>>> import numpy as np
>>> from numpy import linalg as LA
>>> np.set_printoptions(precision=3, suppress=True, linewidth=100)
>>> O, _ = LA.qr(np.array([[0.8, 0.9, 0.3, -0.8],
...     [0.7, -0.8, -0.2, 0.7],
...     [-0.8, 1.9, 2.1, -1.3],
...     [0.7, 2.4, 1.2, 0.2]]))
>>> mat = -1 * O
>>> mat
array([[ 0.532, -0.24 ,  0.026,  0.812],
       [ 0.466,  0.274,  0.803, -0.251],
       [-0.532, -0.613,  0.564,  0.149],
       [ 0.466, -0.701, -0.189, -0.506]])
>>> # orthonormal columns
>>> proj = np.triu(np.array([[3, 1, 2, 0], [2, 0, 2, 3], [3, 1, 2, 3], [2, 1, 3, 3]]), 1) + np.eye(4)
>>> M2 = proj @ mat @ LA.inv(proj)
>>> print(np.round(np.poly(M2), 3) + 0)
[ 1.    -0.864  0.     0.864 -1.   ]
>>> np.round(np.einsum("ij,ji->", mat, mat), 3)
np.float64(0.747)
>>> print(round(LA.det(mat[::-1]), 3))
-1.0
>>> print(np.round(LA.eigvals(mat).sum().real, 3))
0.864
>>> np.round(LA.det(mat.T), 3)
np.float64(-1.0)
>>> x0 = np.array([-1, -1, 0, 3])
>>> target = mat @ x0
>>> target
array([ 2.142, -1.491,  1.594, -1.283])
>>> np.round(LA.solve(mat, target + mat[:, 0]), 3) + 0
array([ 0., -1.,  0.,  3.])
>>> np.round(LA.solve(mat, 3 * target), 3) + 0
array([-3., -3.,  0.,  9.])
>>> mat.sum(axis=1)
array([ 1.13 ,  1.292, -0.432, -0.93 ])
>>> print(LA.matrix_rank(mat))
4
>>> np.unravel_index(np.abs(mat).argmax(), mat.shape)
(np.int64(0), np.int64(3))
>>> mat.shape
(4, 4)
>>> LA.svd(mat, compute_uv=False)
array([1., 1., 1., 1.])
>>> J = np.loadtxt("a.csv", delimiter=",")
>>> J
array([[ 0.6  ,  0.6  , -0.585],
       [ 1.9  , -0.1  ,  0.052],
       [ 0.6  ,  0.8  , -0.949],
       [-0.6  ,  2.1  , -2.185],
       [ 0.7  , -0.1  ,  0.082],
       [ 0.5  ,  0.9  , -0.873],
       [ 0.3  , -0.3  ,  0.243],
       [-0.3  , -0.5  ,  0.397],
       [-1.1  , -0.6  ,  0.605],
       [ 0.6  ,  1.1  , -1.054]])
>>> W = np.array([[2, 2, 1, 1, 0], [2, 0, 0, 0, 2], [2, 1, 0, 1, 1]])
>>> b = np.array([-2, -1, 1, 3, 2])
>>> H = np.maximum(J @ W + b, 0)
>>> LA.matrix_rank(H)
np.int64(5)
>>> (H > 0).mean(axis=0)
array([0.1, 0.2, 0.9, 1. , 1. ])
>>> Z = np.array([[1, 0, 2], [0, 0, 1], [1, 0, 0], [2, 2, 0], [1, 1, 0]])
>>> (H @ Z).round(6).argmax(axis=1)
array([0, 0, 0, 0, 0, 0, 0, 0, 0, 0])
